In [1]: import numpy as np

In [2]: np.set_printoptions(precision=3, suppress=True, linewidth=100)

In [3]: tidy = lambda a: np.round(a, 3) + 0

In [4]: data = np.load("out9.npy")

In [5]: data
Out[5]: 
array([[ 1, -1, -1,  1,  1, -1, -1,  1],
       [ 1,  1,  1,  1, -1, -1, -1, -1]])

In [6]: np.unravel_index(np.abs(data).argmax(), data.shape)
Out[6]: (np.int64(0), np.int64(0))

In [7]: np.count_nonzero(data)
Out[7]: np.int64(16)

In [8]: data.sum(axis=0)
Out[8]: array([ 2,  0,  0,  2,  0, -2, -2,  0])

In [9]: data - data[0]
Out[9]: 
array([[ 0,  0,  0,  0,  0,  0,  0,  0],
       [ 0,  2,  2,  0, -2,  0,  0, -2]])

In [10]: F = np.load("x.npy")

In [11]: F
Out[11]: 
array([[ 0, -4,  2],
       [ 0,  0,  4],
       [ 0,  0,  0]])

In [12]: tidy(np.linalg.norm(data[1], 1)), tidy(np.linalg.norm(data[1], np.inf))
Out[12]: (np.float64(8.0), np.float64(1.0))

In [13]: data[1] @ data[0]
Out[13]: np.int64(0)

In [14]: tidy(np.linalg.norm(data, "nuc"))
Out[14]: np.float64(5.657)

In [15]: tidy(np.linalg.norm(data[1] - data[0]))
Out[15]: np.float64(4.0)

In [16]: tidy(np.linalg.norm(data, axis=1))
Out[16]: array([2.828, 2.828])

In [17]: X = np.loadtxt("layer3.csv", delimiter=",")

In [18]: tidy(X)
Out[18]: 
array([[ 0.809, -0.588],
       [ 0.588,  0.809]])

In [19]: tidy(np.linalg.pinv(X))
Out[19]: 
array([[ 0.809,  0.588],
       [-0.588,  0.809]])

In [20]: tidy(X @ X.T)
Out[20]: 
array([[1., 0.],
       [0., 1.]])

In [21]: tidy(np.linalg.norm(X, axis=0))
Out[21]: array([1., 1.])

In [22]: tidy(X.T @ X)
Out[22]: 
array([[1., 0.],
       [0., 1.]])

In [23]: W = np.array([[3, -2, -2, -1, 5], [-3, 3, 4, -4, -3]])

In [24]: c = np.array([-2, -7, -5, 5, -2])

In [25]: act = np.maximum(X @ W + c, 0)

In [26]: (act > 0).astype(int)
Out[26]: 
array([[1, 0, 0, 1, 1],
       [0, 0, 0, 1, 0]])

In [27]: Z = np.array([[4, -2], [-4, -5], [0, -3], [1, 5], [3, 1]])

In [28]: (act @ Z).round(6).argmax(axis=1)
Out[28]: array([1, 1])

In [29]: tidy(act @ Z)
Out[29]: 
array([[26.729, 32.138],
       [ 1.176,  5.881]])

In [30]: x = np.array([-3, 1])

In [31]: tidy(np.abs(np.linalg.eigvals(X)))
Out[31]: array([1., 1.])

In [32]: tidy(np.linalg.inv(X))
Out[32]: 
array([[ 0.809,  0.588],
       [-0.588,  0.809]])

In [33]: tidy(np.linalg.det(X))
Out[33]: np.float64(1.0)

In [34]: [p for p in range(1, 25) if np.allclose(np.linalg.matrix_power(X, p), np.eye(2))]
Out[34]: [10, 20]

In [35]: 2 - np.linalg.matrix_rank(X - np.eye(2), tol=1e-8)
Out[35]: np.int64(0)

In [36]: left, sig, vt = np.linalg.svd(X, full_matrices=False)

In [37]: tidy(sig / sig[0])
Out[37]: array([1., 1.])

In [38]: vt @ vt.T
Out[38]: 
array([[1., 0.],
       [0., 1.]])

In [39]: tidy(np.cumsum(sig ** 2) / np.sum(sig ** 2))
Out[39]: array([0.5, 1. ])

In [40]: tidy(left.T @ left)
Out[40]: 
array([[1., 0.],
       [0., 1.]])

In [41]: left.shape, sig.shape, vt.shape
Out[41]: ((2, 2), (2,), (2, 2))

In [42]: (sig > 1e-8).sum()
Out[42]: np.int64(2)

In [43]: tidy(np.sqrt((sig ** 2).sum())), tidy(np.linalg.norm(X))
Out[43]: (np.float64(1.414), np.float64(1.414))

In [44]: f = np.array([-1, 3, 9])

In [45]: tidy(np.array([np.convolve(row, f, "same") for row in X]))
Out[45]: 
array([[-0.809,  3.015,  5.518],
       [-0.588,  0.954,  7.717]])

In [46]: W0 = np.loadtxt("a.csv", delimiter=",")

In [47]: W0
Out[47]: 
array([[-3.,  0.,  0.],
       [ 0.,  4.,  1.],
       [ 0.,  4., -3.]])

In [48]: gram = W0.T @ W0

In [49]: np.trace(gram), (W0 ** 2).sum()
Out[49]: (np.float64(51.0), np.float64(51.0))

In [50]: tidy(np.linalg.eigvalsh(gram)[::-1])
Out[50]: array([34.601,  9.   ,  7.399])
